$ python -q
>>> import numpy as np
>>> import numpy.linalg as la
>>> np.set_printoptions(suppress=True, linewidth=200)
>>> feats = np.load("case12.npy")
>>> feats
array([[ -2,  -1,   0,   1,   2,   3,   4,   5,   6],
       [  7,   8,   9,  10,  11,  12,  13,  14,  15],
       [ 16,  17,  18,  19,  20,  21,  22,  23,  24],
       [ 25,  26,  27,  28,  29,  30,  31,  32,  33],
       [ 34,  35,  36,  37,  38,  39,  40,  41,  42],
       [ 43,  44,  45,  46,  47,  48,  49,  50,  51],
       [ 52,  53,  54,  55,  56,  57,  58,  59,  60],
       [ 61,  62,  63,  64,  65,  66,  67,  68,  69],
       [ 70,  71,  72,  73,  74,  75,  76,  77,  78],
       [ 79,  80,  81,  82,  83,  84,  85,  86,  87],
       [ 88,  89,  90,  91,  92,  93,  94,  95,  96],
       [ 97,  98,  99, 100, 101, 102, 103, 104, 105],
       [106, 107, 108, 109, 110, 111, 112, 113, 114],
       [115, 116, 117, 118, 119, 120, 121, 122, 123]])
>>> feats[10] @ feats[8]
np.int64(61332)
>>> round(la.norm(feats[10] - feats[8]), 3)
np.float64(54.0)
>>> round(la.norm(feats[10], 1), 3), round(float(la.norm(feats[10], np.inf)), 3)
(np.float64(828.0), 96.0)
>>> np.round(la.norm(feats, 1), 3), np.round(la.norm(feats, np.inf), 3)
(np.float64(903.0), np.float64(1071.0))
>>> left, sig, VT = la.svd(feats, full_matrices=False)
>>> np.round(left.T @ left, 3) + 0
array([[1., 0., 0., 0., 0., 0., 0., 0., 0.],
       [0., 1., 0., 0., 0., 0., 0., 0., 0.],
       [0., 0., 1., 0., 0., 0., 0., 0., 0.],
       [0., 0., 0., 1., 0., 0., 0., 0., 0.],
       [0., 0., 0., 0., 1., 0., 0., 0., 0.],
       [0., 0., 0., 0., 0., 1., 0., 0., 0.],
       [0., 0., 0., 0., 0., 0., 1., 0., 0.],
       [0., 0., 0., 0., 0., 0., 0., 1., 0.],
       [0., 0., 0., 0., 0., 0., 0., 0., 1.]])
>>> np.abs(left[:, 0]).round(6).argmax()
np.int64(13)
>>> left, sig, VT = la.svd(feats)
>>> np.argmax(sig[:-1] / (sig[1:] + 1e-6)) + 1
np.int64(2)
>>> Y = left[:, :2] @ np.diag(sig[:2]) @ VT[:2]
>>> round(float(np.abs(feats - Y).max()), 3)
0.0
>>> Y.round(3) + 0
array([[ -2.,  -1.,   0.,   1.,   2.,   3.,   4.,   5.,   6.],
       [  7.,   8.,   9.,  10.,  11.,  12.,  13.,  14.,  15.],
       [ 16.,  17.,  18.,  19.,  20.,  21.,  22.,  23.,  24.],
       [ 25.,  26.,  27.,  28.,  29.,  30.,  31.,  32.,  33.],
       [ 34.,  35.,  36.,  37.,  38.,  39.,  40.,  41.,  42.],
       [ 43.,  44.,  45.,  46.,  47.,  48.,  49.,  50.,  51.],
       [ 52.,  53.,  54.,  55.,  56.,  57.,  58.,  59.,  60.],
       [ 61.,  62.,  63.,  64.,  65.,  66.,  67.,  68.,  69.],
       [ 70.,  71.,  72.,  73.,  74.,  75.,  76.,  77.,  78.],
       [ 79.,  80.,  81.,  82.,  83.,  84.,  85.,  86.,  87.],
       [ 88.,  89.,  90.,  91.,  92.,  93.,  94.,  95.,  96.],
       [ 97.,  98.,  99., 100., 101., 102., 103., 104., 105.],
       [106., 107., 108., 109., 110., 111., 112., 113., 114.],
       [115., 116., 117., 118., 119., 120., 121., 122., 123.]])
>>> la.matrix_rank(feats, rtol=0.05)
np.int64(1)
>>> la.cond(feats) > 100
np.True_
>>> la.matrix_rank(feats, rtol=0.1)
np.int64(1)
>>> np.round(feats @ la.pinv(feats) @ feats, 3) + 0
array([[ -2.,  -1.,   0.,   1.,   2.,   3.,   4.,   5.,   6.],
       [  7.,   8.,   9.,  10.,  11.,  12.,  13.,  14.,  15.],
       [ 16.,  17.,  18.,  19.,  20.,  21.,  22.,  23.,  24.],
       [ 25.,  26.,  27.,  28.,  29.,  30.,  31.,  32.,  33.],
       [ 34.,  35.,  36.,  37.,  38.,  39.,  40.,  41.,  42.],
       [ 43.,  44.,  45.,  46.,  47.,  48.,  49.,  50.,  51.],
       [ 52.,  53.,  54.,  55.,  56.,  57.,  58.,  59.,  60.],
       [ 61.,  62.,  63.,  64.,  65.,  66.,  67.,  68.,  69.],
       [ 70.,  71.,  72.,  73.,  74.,  75.,  76.,  77.,  78.],
       [ 79.,  80.,  81.,  82.,  83.,  84.,  85.,  86.,  87.],
       [ 88.,  89.,  90.,  91.,  92.,  93.,  94.,  95.,  96.],
       [ 97.,  98.,  99., 100., 101., 102., 103., 104., 105.],
       [106., 107., 108., 109., 110., 111., 112., 113., 114.],
       [115., 116., 117., 118., 119., 120., 121., 122., 123.]])
>>> la.lstsq(feats[:-1].T, feats[-1])[2]
np.int32(2)
>>> np.unique(feats.round(6), axis=0).shape
(14, 9)
>>> rng = np.random.default_rng(158)
>>> idx = rng.integers(0, 3, 5)
>>> data = np.triu((idx[:, None] == idx) & (rng.random((5, 5)) < 0.8), 1).astype(int)
>>> data += data.T
>>> data
array([[0, 0, 0, 0, 0],
       [0, 0, 0, 1, 0],
       [0, 0, 0, 0, 0],
       [0, 1, 0, 0, 0],
       [0, 0, 0, 0, 0]])
>>> # row 2 repeats row 0
>>> np.argwhere(np.triu(data))
array([[1, 3]])
>>> data.sum(axis=0)
array([0, 1, 0, 1, 0])
>>> low = np.diag(data.sum(axis=1)) - data
>>> la.matrix_rank(low)
np.int64(1)
>>> (la.eigvalsh(low) < 1e-8).sum()
np.int64(4)
>>> rank = la.matrix_rank(data)
>>> rank
np.int64(2)
>>> null = la.svd(data)[2][rank:].T
>>> data @ null
array([[0., 0., 0.],
       [0., 0., 0.],
       [0., 0., 0.],
       [0., 0., 0.],
       [0., 0., 0.]])
>>> [int(la.matrix_rank(data[:, :j + 1])) for j in range(5)]
[0, 1, 1, 2, 2]
>>> la.matrix_rank(data.T @ data), la.matrix_rank(data @ data.T)
(np.int64(2), np.int64(2))
>>> np.allclose(data @ null, 0)
True
>>> [int(la.matrix_rank(data[:i])) for i in range(1, len(data) + 1)]
[0, 1, 1, 2, 2]
>>> null @ null.T
array([[1., 0., 0., 0., 0.],
       [0., 0., 0., 0., 0.],
       [0., 0., 1., 0., 0.],
       [0., 0., 0., 0., 0.],
       [0., 0., 0., 0., 1.]])
>>> [int(la.matrix_rank(np.delete(data, i, axis=0))) for i in range(5)]
[2, 1, 2, 1, 2]
>>> left, sig, VT = la.svd(data)
>>> evecs = VT[:(sig > 1e-8).sum()]
>>> x0 = data[1] + -1 * data[0] + rng.integers(2) * np.eye(5)[3]
>>> x0
array([0., 0., 0., 2., 0.])
>>> evecs.T @ evecs
array([[0., 0., 0., 0., 0.],
       [0., 1., 0., 0., 0.],
       [0., 0., 0., 0., 0.],
       [0., 0., 0., 1., 0.],
       [0., 0., 0., 0., 0.]])
>>> np.diag(evecs.T @ evecs)
array([0., 1., 0., 1., 0.])
>>> np.allclose(evecs.T @ evecs @ x0, x0)
True
>>> la.matrix_rank(np.vstack([data, x0]))
np.int64(2)
>>> u = np.array([7, 8])
>>> np.polyval(u, data[0])
array([8, 8, 8, 8, 8])
>>> np.round(np.sort(la.eigvals(data).real), 3)
array([-1.,  0.,  0.,  0.,  1.])
>>> round(la.det(data), 3)
np.float64(0.0)
>>> np.flatnonzero(la.matrix_power((data != 0) + (data.T != 0) + np.eye(5), 5)[4])
array([4])
>>> data @ data
array([[0, 0, 0, 0, 0],
       [0, 1, 0, 0, 0],
       [0, 0, 0, 0, 0],
       [0, 0, 0, 1, 0],
       [0, 0, 0, 0, 0]])
>>> (data != 0).astype(int)
array([[0, 0, 0, 0, 0],
       [0, 0, 0, 1, 0],
       [0, 0, 0, 0, 0],
       [0, 1, 0, 0, 0],
       [0, 0, 0, 0, 0]])
>>> A = np.load("mat.npy")
>>> A
array([[5., 0., 4., 0., 4., 0., 0., 0., 0., 4., 0.],
       [0., 5., 0., 4., 0., 4., 0., 0., 0., 0., 0.],
       [4., 0., 5., 0., 4., 0., 0., 0., 0., 4., 0.],
       [0., 4., 0., 5., 0., 4., 0., 0., 0., 0., 0.],
       [4., 0., 4., 0., 5., 0., 0., 0., 0., 4., 0.],
       [0., 4., 0., 4., 0., 5., 0., 0., 0., 0., 0.],
       [0., 0., 0., 0., 0., 0., 5., 4., 4., 0., 4.],
       [0., 0., 0., 0., 0., 0., 4., 5., 4., 0., 4.],
       [0., 0., 0., 0., 0., 0., 4., 4., 5., 0., 4.],
       [4., 0., 4., 0., 4., 0., 0., 0., 0., 5., 0.],
       [0., 0., 0., 0., 0., 0., 4., 4., 4., 0., 5.]])
>>> # 3 groups of indices that never mix
>>> Y = A + rng.integers(-2, 3, (11, 3)) @ rng.integers(-2, 3, (3, 11))
>>> Y
array([[ 2.,  0.,  3., -1.,  6., -3., -4.,  3., -3.,  4.,  2.],
       [-2.,  8., -1.,  7.,  3.,  3.,  2.,  2., -1.,  2.,  5.],
       [ 2., -1.,  5., -2.,  4., -2., -4.,  2., -2.,  4.,  0.],
       [ 2.,  4., -6.,  7.,  8.,  2.,  0., -2., -2., -8.,  0.],
       [ 6., -1.,  2.,  0.,  7.,  0.,  0., -2.,  0.,  0., -2.],
       [ 3.,  3.,  0.,  4., -1.,  7.,  2., -3.,  2., -2., -3.],
       [-3.,  1.,  0.,  0.,  1., -2.,  3.,  7.,  2.,  2.,  7.],
       [-1.,  0., -2.,  0.,  3., -2.,  2.,  6.,  2., -2.,  5.],
       [ 5.,  1.,  1.,  3., -2.,  5., 12., -1., 10.,  0.,  2.],
       [ 8., -2.,  5., -1.,  1.,  3.,  2., -4.,  3.,  3., -5.],
       [-2.,  3., -1.,  3.,  3., -1.,  6.,  6.,  3.,  2., 10.]])
>>> la.matrix_rank(Y - A, tol=1e-8)
np.int64(3)
